% ipython --no-banner

In [1]: import numpy as np

In [2]: from numpy import linalg as LA

In [3]: np.set_printoptions(suppress=True, linewidth=160)

In [4]: rd = lambda a: np.round(a, 3) + 0

In [5]: O, _ = LA.qr(np.array([[-0.4, -0.4, -1.3, 1.5, -0.2, -0.1, 0.7],
   ...:     [0.4, -1.8, 1.8, -1.1, 0.6, 1.7, -1.4],
   ...:     [0.7, 1.8, 1.0, 0.6, 0.2, 1.2, 1.7],
   ...:     [0.2, 0.2, -0.8, 0.6, -0.4, -0.8, 0.6],
   ...:     [-0.1, -0.7, 0.4, 0.0, -0.5, -1.5, -1.7],
   ...:     [-1.9, 0.0, -1.0, -0.9, 1.2, 1.4, 0.9],
   ...:     [-2.6, -0.1, -2.0, 0.8, -1.2, 0.8, 1.2],
   ...:     [-1.5, 1.8, -0.5, 0.8, -0.4, -2.1, -3.1],
   ...:     [0.0, -0.1, 1.2, -0.9, 0.3, 0.0, -0.2]]))

In [6]: data = O @ O.T

In [7]: rd(data)
Out[7]: 
array([[ 0.939,  0.032,  0.078,  0.095,  0.146,  0.072, -0.004, -0.02 , -0.12 ],
       [ 0.032,  0.88 , -0.031, -0.314,  0.023, -0.036, -0.007, -0.04 , -0.035],
       [ 0.078, -0.031,  0.9  , -0.095, -0.195, -0.092,  0.006,  0.031,  0.163],
       [ 0.095, -0.314, -0.095,  0.174,  0.031, -0.107, -0.018, -0.099, -0.067],
       [ 0.146,  0.023, -0.195,  0.031,  0.556, -0.174,  0.019,  0.097,  0.382],
       [ 0.072, -0.036, -0.092, -0.107, -0.174,  0.915,  0.005,  0.025,  0.144],
       [-0.004, -0.007,  0.006, -0.018,  0.019,  0.005,  0.999, -0.006, -0.017],
       [-0.02 , -0.04 ,  0.031, -0.099,  0.097,  0.025, -0.006,  0.968, -0.088],
       [-0.12 , -0.035,  0.163, -0.067,  0.382,  0.144, -0.017, -0.088,  0.67 ]])

In [8]: # a projection of rank 7

In [9]: rk = LA.matrix_rank(data)

In [10]: rk
Out[10]: np.int64(7)

In [11]: null = LA.svd(data)[2][rk:].T

In [12]: rd(null @ null.T)
Out[12]: 
array([[ 0.061, -0.032, -0.078, -0.095, -0.146, -0.072,  0.004,  0.02 ,  0.12 ],
       [-0.032,  0.12 ,  0.031,  0.314, -0.023,  0.036,  0.007,  0.04 ,  0.035],
       [-0.078,  0.031,  0.1  ,  0.095,  0.195,  0.092, -0.006, -0.031, -0.163],
       [-0.095,  0.314,  0.095,  0.826, -0.031,  0.107,  0.018,  0.099,  0.067],
       [-0.146, -0.023,  0.195, -0.031,  0.444,  0.174, -0.019, -0.097, -0.382],
       [-0.072,  0.036,  0.092,  0.107,  0.174,  0.085, -0.005, -0.025, -0.144],
       [ 0.004,  0.007, -0.006,  0.018, -0.019, -0.005,  0.001,  0.006,  0.017],
       [ 0.02 ,  0.04 , -0.031,  0.099, -0.097, -0.025,  0.006,  0.032,  0.088],
       [ 0.12 ,  0.035, -0.163,  0.067, -0.382, -0.144,  0.017,  0.088,  0.33 ]])

In [13]: np.allclose(data @ null, 0)
Out[13]: True

In [14]: LA.matrix_rank(data.T @ data), LA.matrix_rank(data @ data.T)
Out[14]: (np.int64(7), np.int64(7))

In [15]: [int(LA.matrix_rank(data[:, :j + 1])) for j in range(9)]
Out[15]: [1, 2, 3, 4, 5, 6, 7, 7, 7]

In [16]: rng = np.random.default_rng(5886)

In [17]: other = data + rng.integers(-2, 3, (9, 7)) @ rng.integers(-2, 3, (7, 9))

In [18]: rd(other)
Out[18]: 
array([[  0.939,  -6.968,   2.078,  -0.905,   6.146,  -3.928,  -8.004,   0.98 ,   4.88 ],
       [ -1.968,   6.88 ,  -0.031,  -0.314,  -1.977,  -0.036,   5.993,  -6.04 ,  -0.035],
       [  3.078,  -4.031,  -2.1  ,  -0.095,  -3.195,  -2.092,   0.006,   9.031,  -0.837],
       [ -2.905,  -0.314,  -4.095,   0.174, -11.969,  -5.107,   6.982,   9.901,  -0.067],
       [ -7.854,   2.023,  -1.195,   0.031,  -4.444,  -1.174,   1.019,   1.097,   3.382],
       [  2.072,   4.964,  -2.092,   4.893,  -2.174,  -1.085,  -3.995,  -0.975,  -2.856],
       [ -7.004,  -0.007,  -1.994,  -2.018,  -1.981,  -0.995,  -0.001,   0.994,  -2.017],
       [ -1.02 ,   3.96 ,  -0.969,   1.901, -13.903,  -2.975,   9.994,   6.968,  -2.088],
       [ -7.12 ,  -2.035,  -0.837,  -9.067,   9.382,  -1.856,   3.983,  -9.088,   3.67 ]])

In [19]: rd(LA.svd(other - data, compute_uv=False))
Out[19]: array([30.293, 19.77 , 15.977, 10.043,  6.275,  5.686,  2.571,  0.   ,  0.   ])

In [20]: LA.matrix_rank(other - data, tol=1e-8)
Out[20]: np.int64(7)

In [21]: rd(other - data)
Out[21]: 
array([[  0.,  -7.,   2.,  -1.,   6.,  -4.,  -8.,   1.,   5.],
       [ -2.,   6.,   0.,   0.,  -2.,   0.,   6.,  -6.,   0.],
       [  3.,  -4.,  -3.,   0.,  -3.,  -2.,   0.,   9.,  -1.],
       [ -3.,   0.,  -4.,   0., -12.,  -5.,   7.,  10.,   0.],
       [ -8.,   2.,  -1.,   0.,  -5.,  -1.,   1.,   1.,   3.],
       [  2.,   5.,  -2.,   5.,  -2.,  -2.,  -4.,  -1.,  -3.],
       [ -7.,   0.,  -2.,  -2.,  -2.,  -1.,  -1.,   1.,  -2.],
       [ -1.,   4.,  -1.,   2., -14.,  -3.,  10.,   6.,  -2.],
       [ -7.,  -2.,  -1.,  -9.,   9.,  -2.,   4.,  -9.,   3.]])

In [22]: np.abs(other - data).sum(axis=1)
Out[22]: array([34., 22., 25., 41., 22., 26., 18., 43., 46.])

In [23]: U, sv, Vh = LA.svd(other, full_matrices=False)

In [24]: np.allclose(U * sv @ Vh, other)
Out[24]: True

In [25]: np.abs(U[:, 0]).round(6).argmax()
Out[25]: np.int64(7)

In [26]: U.shape, sv.shape, Vh.shape
Out[26]: ((9, 9), (9,), (9, 9))

In [27]: rd(sv / sv[0])
Out[27]: array([1.   , 0.659, 0.525, 0.31 , 0.198, 0.165, 0.082, 0.025, 0.004])

In [28]: rd(np.cumsum(sv ** 2) / np.sum(sv ** 2))
Out[28]: array([0.532, 0.763, 0.91 , 0.961, 0.982, 0.996, 1.   , 1.   , 1.   ])

In [29]: (sv > 1e-8).sum()
Out[29]: np.int64(9)

In [30]: U, sv, Vh = LA.svd(data)

In [31]: np.argmax(sv[:-1] / (sv[1:] + 1e-6)) + 1
Out[31]: np.int64(7)

In [32]: other = U[:, :7] @ np.diag(sv[:7]) @ Vh[:7]

In [33]: rd(LA.norm(data - other, 2)), rd(sv[7])
Out[33]: (np.float64(0.0), np.float64(0.0))

In [34]: rd(other)
Out[34]: 
array([[ 0.939,  0.032,  0.078,  0.095,  0.146,  0.072, -0.004, -0.02 , -0.12 ],
       [ 0.032,  0.88 , -0.031, -0.314,  0.023, -0.036, -0.007, -0.04 , -0.035],
       [ 0.078, -0.031,  0.9  , -0.095, -0.195, -0.092,  0.006,  0.031,  0.163],
       [ 0.095, -0.314, -0.095,  0.174,  0.031, -0.107, -0.018, -0.099, -0.067],
       [ 0.146,  0.023, -0.195,  0.031,  0.556, -0.174,  0.019,  0.097,  0.382],
       [ 0.072, -0.036, -0.092, -0.107, -0.174,  0.915,  0.005,  0.025,  0.144],
       [-0.004, -0.007,  0.006, -0.018,  0.019,  0.005,  0.999, -0.006, -0.017],
       [-0.02 , -0.04 ,  0.031, -0.099,  0.097,  0.025, -0.006,  0.968, -0.088],
       [-0.12 , -0.035,  0.163, -0.067,  0.382,  0.144, -0.017, -0.088,  0.67 ]])

In [35]: rd(LA.norm(data - other) / LA.norm(data))
Out[35]: np.float64(0.0)

In [36]: M = np.loadtxt("block9.csv", delimiter=",")

In [37]: M
Out[37]: 
array([[-1.,  2.,  3.,  0.],
       [ 0.,  3.,  4.,  1.],
       [-3.,  0.,  1., -2.],
       [-2.,  1.,  2., -1.],
       [ 0.,  3.,  4.,  1.],
       [-1.,  2.,  3.,  0.],
       [-5., -2., -1., -4.]])

In [38]: # row 4 repeats row 1

In [39]: f = np.array([-1, -3])

In [40]: np.array([np.convolve(row, f, "same") for row in M])
Out[40]: 
array([[  1.,   1.,  -9.,  -9.],
       [  0.,  -3., -13., -13.],
       [  3.,   9.,  -1.,  -1.],
       [  2.,   5.,  -5.,  -5.],
       [  0.,  -3., -13., -13.],
       [  1.,   1.,  -9.,  -9.],
       [  5.,  17.,   7.,   7.]])
